% python3 -q
>>> import numpy as np
>>> from numpy import linalg as LA
>>> np.set_printoptions(suppress=True, linewidth=200)
>>> M = np.load("arr.npy")
>>> M
array([[ 0.9,  2.1, -0.3,  0.1,  0.6],
       [-1.5, -0.4, -0.2, -0.7, -1.4],
       [ 0.5, -1. , -1.9, -0.4, -0.4]])
>>> M2 = M / LA.norm(M, axis=1, keepdims=True)
>>> G = M2 @ M2.T
>>> G[2].round(1)
array([-0.3,  0.2,  1. ])
>>> np.argwhere(np.triu(np.abs(G) > 0.95, 1))
array([], shape=(0, 2), dtype=int64)
>>> (np.abs(G) > 0.9).astype(int)
array([[1, 0, 0],
       [0, 1, 0],
       [0, 0, 1]])
>>> (G - 2 * np.eye(3)).round(6).argmax(axis=1)
array([2, 2, 1])
>>> round(np.degrees(np.arccos(np.clip(G[2, 0], -1, 1))), 1)
np.float64(104.5)
>>> G.round(1)
array([[ 1. , -0.6, -0.3],
       [-0.6,  1. ,  0.2],
       [-0.3,  0.2,  1. ]])
>>> np.round(LA.norm(M2, axis=1), 1)
array([1., 1., 1.])
>>> np.round(LA.norm(M[0], 1), 1), np.round(LA.norm(M[0], np.inf), 1)
(np.float64(4.0), np.float64(2.1))
>>> np.round(LA.norm(M, axis=0), 1)
array([1.8, 2.4, 1.9, 0.8, 1.6])
>>> LA.norm(M, axis=1).argmax()
np.int64(0)
>>> round(LA.norm(M, "nuc"), 1)
np.float64(6.6)
>>> np.round(LA.norm(M, axis=1), 1)
array([2.4, 2.2, 2.3])
>>> round(float(M[0] @ M[1]), 1)
-3.0
>>> np.round(LA.norm(M) ** 2 / LA.norm(M, 2) ** 2, 1)
np.float64(1.7)
>>> round(LA.norm(M, 1), 1), round(LA.norm(M, np.inf), 1)
(np.float64(3.5), np.float64(4.2))
>>> data = np.loadtxt("m.csv", delimiter=",")
>>> data
array([[0., 1., 0., 0., 0., 0.],
       [0., 0., 1., 0., 0., 0.],
       [1., 0., 0., 0., 0., 0.],
       [0., 0., 0., 0., 0., 1.],
       [0., 0., 0., 1., 0., 0.],
       [0., 0., 0., 0., 1., 0.]])
>>> x0 = np.array([-5, -7, -9, 0, 0, -2])
>>> round(float(LA.norm(x0)), 1), np.round(LA.norm(data @ x0), 1)
(12.6, np.float64(12.6))
>>> np.round(np.abs(LA.eigvals(data)), 1)
array([1., 1., 1., 1., 1., 1.])
>>> data.T @ (data @ x0)
array([-5., -7., -9.,  0.,  0., -2.])
>>> np.round(np.sort(np.abs(np.degrees(np.angle(LA.eigvals(data))))), 1)
array([  0.,   0., 120., 120., 120., 120.])
>>> x0 = np.array([5, 2, 8, 3, 0, 8])
>>> a = np.maximum(data @ x0, 0)
>>> np.flatnonzero(a > 1e-9)
array([0, 1, 2, 3, 4])
>>> np.round(np.tanh(data @ x0), 1)
array([1., 1., 1., 1., 1., 0.])
>>> (data != 0).astype(int)
array([[0, 1, 0, 0, 0, 0],
       [0, 0, 1, 0, 0, 0],
       [1, 0, 0, 0, 0, 0],
       [0, 0, 0, 0, 0, 1],
       [0, 0, 0, 1, 0, 0],
       [0, 0, 0, 0, 1, 0]])
>>> (LA.matrix_power((data != 0) + (data.T != 0) + np.eye(6), 6) > 0).astype(int)
array([[1, 1, 1, 0, 0, 0],
       [1, 1, 1, 0, 0, 0],
       [1, 1, 1, 0, 0, 0],
       [0, 0, 0, 1, 1, 1],
       [0, 0, 0, 1, 1, 1],
       [0, 0, 0, 1, 1, 1]])
>>> np.flatnonzero(LA.matrix_power((data != 0) + (data.T != 0) + np.eye(6), 6)[0])
array([0, 1, 2])
>>> mat = np.tanh(np.array([[-0.5, 0.0],
...     [0.8, 2.1],
...     [-0.1, 0.9],
...     [0.4, 0.5],
...     [0.1, 0.6],
...     [-1.1, 1.4],
...     [-0.6, 0.8],
...     [-0.2, -2.1],
...     [-0.1, 1.2],
...     [0.9, -0.7],
...     [-0.4, 1.7],
...     [-0.3, -0.8],
...     [1.1, 0.5],
...     [-0.4, -0.3],
...     [1.2, 0.3],
...     [0.7, 0.6],
...     [2.0, 0.5],
...     [1.6, -0.9],
...     [0.9, -2.7],
...     [1.4, -0.8],
...     [-1.0, 0.2],
...     [-0.4, 0.9],
...     [1.3, -0.5],
...     [-0.3, 0.0]]) @ np.array([[0.5, 0.8, -0.5], [2.0, 0.7, 0.0]]))
>>> mat.round(1) + 0
array([[-0.2, -0.4,  0.2],
       [ 1. ,  1. , -0.4],
       [ 0.9,  0.5,  0. ],
       [ 0.8,  0.6, -0.2],
       [ 0.8,  0.5,  0. ],
       [ 1. ,  0.1,  0.5],
       [ 0.9,  0.1,  0.3],
       [-1. , -0.9,  0.1],
       [ 1. ,  0.6,  0. ],
       [-0.7,  0.2, -0.4],
       [ 1. ,  0.7,  0.2],
       [-0.9, -0.7,  0.1],
       [ 0.9,  0.8, -0.5],
       [-0.7, -0.5,  0.2],
       [ 0.8,  0.8, -0.5],
       [ 0.9,  0.8, -0.3],
       [ 1. ,  1. , -0.8],
       [-0.8,  0.6, -0.7],
       [-1. , -0.8, -0.4],
       [-0.7,  0.5, -0.6],
       [-0.1, -0.6,  0.5],
       [ 0.9,  0.3,  0.2],
       [-0.3,  0.6, -0.6],
       [-0.1, -0.2,  0.1]])
>>> cen = mat - mat.mean(axis=0)
>>> V = LA.svd(cen)[2][:2]
>>> M2 = cen - cen @ V.T @ V
>>> np.round(np.diag(V.T @ V), 1)
array([0.9, 0.6, 0.5])
>>> cen = mat - mat.mean(axis=1)
Traceback (most recent call last):
  File "<python-input-42>", line 1, in <module>
    cen = mat - mat.mean(axis=1)
          ~~~~^~~~~~~~~~~~~~~~~~
ValueError: operands could not be broadcast together with shapes (24,3) (24,) 
>>> cen = mat - mat.mean(axis=0)
>>> Uu, sig, vt = LA.svd(cen, full_matrices=False)
>>> np.round(sig ** 2 / (sig ** 2).sum(), 1) + 0
array([0.8, 0.2, 0. ])
>>> np.round(np.abs(vt[-1]), 1)
array([0.4, 0.6, 0.7])
>>> LA.matrix_rank(cen)
np.int64(3)
>>> np.round(vt[0] * np.sign(vt[0, np.abs(vt[0]).argmax()]), 1)
array([ 0.8,  0.5, -0.1])
>>> basis = mat[[22, 13]].astype(float)
>>> for _ in range(6):
...     idx = LA.norm(mat[:, None] - basis, axis=-1).argmin(axis=1)
...     basis = np.array([mat[idx == j].mean(axis=0) for j in range(2)])
... 
>>> idx
array([1, 0, 0, 0, 0, 0, 0, 1, 0, 1, 0, 1, 0, 1, 0, 0, 0, 1, 1, 1, 1, 0, 1, 1])
>>> np.abs(basis[1] - basis[0]).argmax()
np.int64(0)
>>> np.bincount(idx)
array([13, 11])
>>> G = np.cov(mat, rowvar=False)
>>> G.shape
(3, 3)
>>> np.round(mat.std(axis=0), 1)
array([0.8, 0.6, 0.4])
>>> np.round(LA.eigvalsh(G)[::-1], 1) + 0
array([0.9, 0.3, 0. ])
>>> np.round(np.corrcoef(mat.T), 1)
array([[ 1. ,  0.7,  0.1],
       [ 0.7,  1. , -0.5],
       [ 0.1, -0.5,  1. ]])
>>> np.round(np.polyfit(mat[:, 1], mat[:, 2], 1), 1) + 0
array([-0.3,  0. ])
>>> np.round(np.median(mat, axis=0), 1)
array([0.8, 0.5, 0. ])
>>> X = np.load("block2.npy")
>>> X
array([[0, 2, 3, 0],
       [5, 7, 8, 5],
       [0, 2, 3, 0],
       [1, 3, 4, 1]])
>>> M2 = np.array([[-1, 2, 3], [-2, -1, 4], [2, -3, 4], [2, 5, 3]])
>>> np.einsum("ik,kj->ij", X, M2)
array([[  2, -11,  20],
       [  7,   4,  90],
       [  2, -11,  20],
       [  3,  -8,  34]])
>>> np.einsum("ij,ij->i", X, X)
array([ 13, 163,  13,  27])
>>> LA.matrix_rank(np.vstack([X, M2.T]))
np.int64(4)
>>> X @ M2
array([[  2, -11,  20],
       [  7,   4,  90],
       [  2, -11,  20],
       [  3,  -8,  34]])
>>> round(LA.norm(X) ** 2 / LA.norm(X, 2) ** 2, 1)
np.float64(1.0)
>>> X[0] @ X[2]
np.int64(13)
>>> round(float(LA.norm(X, 1)), 1), round(LA.norm(X, np.inf), 1)
(18.0, np.float64(25.0))
>>> round(LA.norm(X, "nuc"), 1)
np.float64(17.4)
>>> m1 = np.loadtxt("dump.csv", delimiter=",")
>>> m1
array([[ 1., -1.,  1.],
       [ 1.,  0.,  0.],
       [ 1.,  1.,  1.],
       [ 1.,  2.,  4.]])
>>> u, v = m1[1], m1[3]
>>> u @ v
np.float64(1.0)
>>> u @ u
np.float64(1.0)
>>> pr = (u @ v) / (u @ u) * u
>>> v - pr
array([0., 2., 4.])
>>> round(float(LA.norm(u + v) ** 2 + LA.norm(u - v) ** 2), 1)
44.0
>>> np.outer(u, v)
array([[1., 2., 4.],
       [0., 0., 0.],
       [0., 0., 0.]])
>>> LA.matrix_rank(np.outer(u, v))
np.int64(1)
>>> pr
array([1., 0., 0.])
>>> M2 = m1 / np.sqrt((m1 ** 2).mean(axis=1, keepdims=True))
>>> np.round(LA.norm(M2, axis=1), 1)
array([1.7, 1.7, 1.7, 1.7])
>>> LA.matrix_rank(M2) == LA.matrix_rank(m1)
np.True_
>>> LA.matrix_rank(m1 - m1.mean(axis=1, keepdims=True))
np.int64(2)
>>> np.round(m1 - m1.mean(axis=1, keepdims=True), 1)
array([[ 0.7, -1.3,  0.7],
       [ 0.7, -0.3, -0.3],
       [ 0. ,  0. ,  0. ],
       [-1.3, -0.3,  1.7]])
>>> P = m1 @ LA.solve(m1.T @ m1, m1.T)
>>> np.round(np.diag(P), 1)
array([0.9, 0.6, 0.6, 1. ])
>>> LA.matrix_rank(np.eye(4) - P)
np.int64(1)
>>> Uu, sig = LA.svd(m1)
Traceback (most recent call last):
  File "<python-input-91>", line 1, in <module>
    Uu, sig = LA.svd(m1)
    ^^^^^^^
ValueError: too many values to unpack (expected 2)
>>> Uu, sig, vt = LA.svd(m1, full_matrices=False)
>>> np.abs(Uu[:, 0]).round(6).argmax()
np.int64(3)
>>> np.round(np.cumsum(sig ** 2) / np.sum(sig ** 2), 1)
array([0.9, 1. , 1. ])
>>> np.round(sig / sig[0], 1)
array([1. , 0.3, 0.2])
>>> sig.round(1)
array([4.9, 1.7, 1.1])
>>> np.round(Uu.T @ m1 @ vt.T, 1) + 0
array([[4.9, 0. , 0. ],
       [0. , 1.7, 0. ],
       [0. , 0. , 1.1]])
>>> np.allclose(Uu * sig @ vt, m1)
True
>>> np.round(np.sqrt((sig ** 2).sum()), 1), round(float(LA.norm(m1)), 1)
(np.float64(5.3), 5.3)
>>> J = np.loadtxt("a.csv", delimiter=",")
>>> J
array([[-5.7, -0.9,  2.8],
       [ 2.4,  2.1,  1.2],
       [-5.8,  4.2,  0.6],
       [ 2.8, 10. ,  4.3],
       [ 3.6, -3.7,  0. ],
       [ 6.8, -1.9,  0.8],
       [-0.7, -5.4, -8.3],
       [-1.1, -8.4, -0.5],
       [-7.2, -2.1,  2.3],
       [ 0.2,  2.2, -3. ],
       [ 0.9,  0.6,  1.2],
       [ 3.8,  1.3,  3.7],
       [ 1. , -2.2, -1.1],
       [ 7.1, -0.9, -5. ],
       [ 5.4, -4.9, -0.7],
       [ 4.9, -2.7,  5.8],
       [ 4.7,  0.2,  4. ],
       [ 7.7,  0.4, -2.2],
       [ 3.6,  7.1, -3.7],
       [-0.7, -3. , -3.1],
       [-1. ,  3.3, -2.3],
       [-5.1,  3.5,  2.7],
       [-3.1,  4.7, -2.1],
       [ 4.7,  0.9,  0.8]])
>>> idx = J[:, 0] > np.median(J[:, 0])
>>> u = J[idx].mean(axis=0) - J[~idx].mean(axis=0)
>>> np.round((((J - J.mean(axis=0)) @ u > 0) == idx).mean(), 1)
np.float64(1.0)
>>> u.round(1)
array([7.2, 0.9, 1.6])
>>> cen = (J - J.mean(axis=0)) / J.std(axis=0)
>>> np.round(cen.std(axis=0), 1)
array([1., 1., 1.])
>>> b = LA.lstsq(np.delete(cen, 2, axis=1), cen[:, 2])[0]
>>> np.abs(b).argmax()
np.int64(1)
>>> round(float(1 - np.var(cen[:, 2] - np.delete(cen, 2, axis=1) @ b)), 1)
0.0
>>> b.round(1) + 0
array([0. , 0.2])
>>> x0 = np.array([-2, -1, -1])
>>> a = np.maximum(J @ x0, 0)
>>> np.round(np.maximum(J @ x0, 0) - np.maximum(-J @ x0, 0), 1)
array([  9.5,  -8.1,   6.8, -19.9,  -3.5, -12.5,  15.1,  11.1,  14.2,   0.4,  -3.6, -12.6,   1.3,  -8.3,  -5.2, -12.9, -13.6, -13.6, -10.6,   7.5,   1. ,   4. ,   3.6, -11.1])
>>> np.round(J.T @ a, 1)
array([-255. , -174.9,  -92.5])
>>> np.round(np.maximum(J @ (3 * x0), 0), 1)
array([28.5,  0. , 20.4,  0. ,  0. ,  0. , 45.3, 33.3, 42.6,  1.2,  0. ,  0. ,  3.9,  0. ,  0. ,  0. ,  0. ,  0. ,  0. , 22.5,  3. , 12. , 10.8,  0. ])
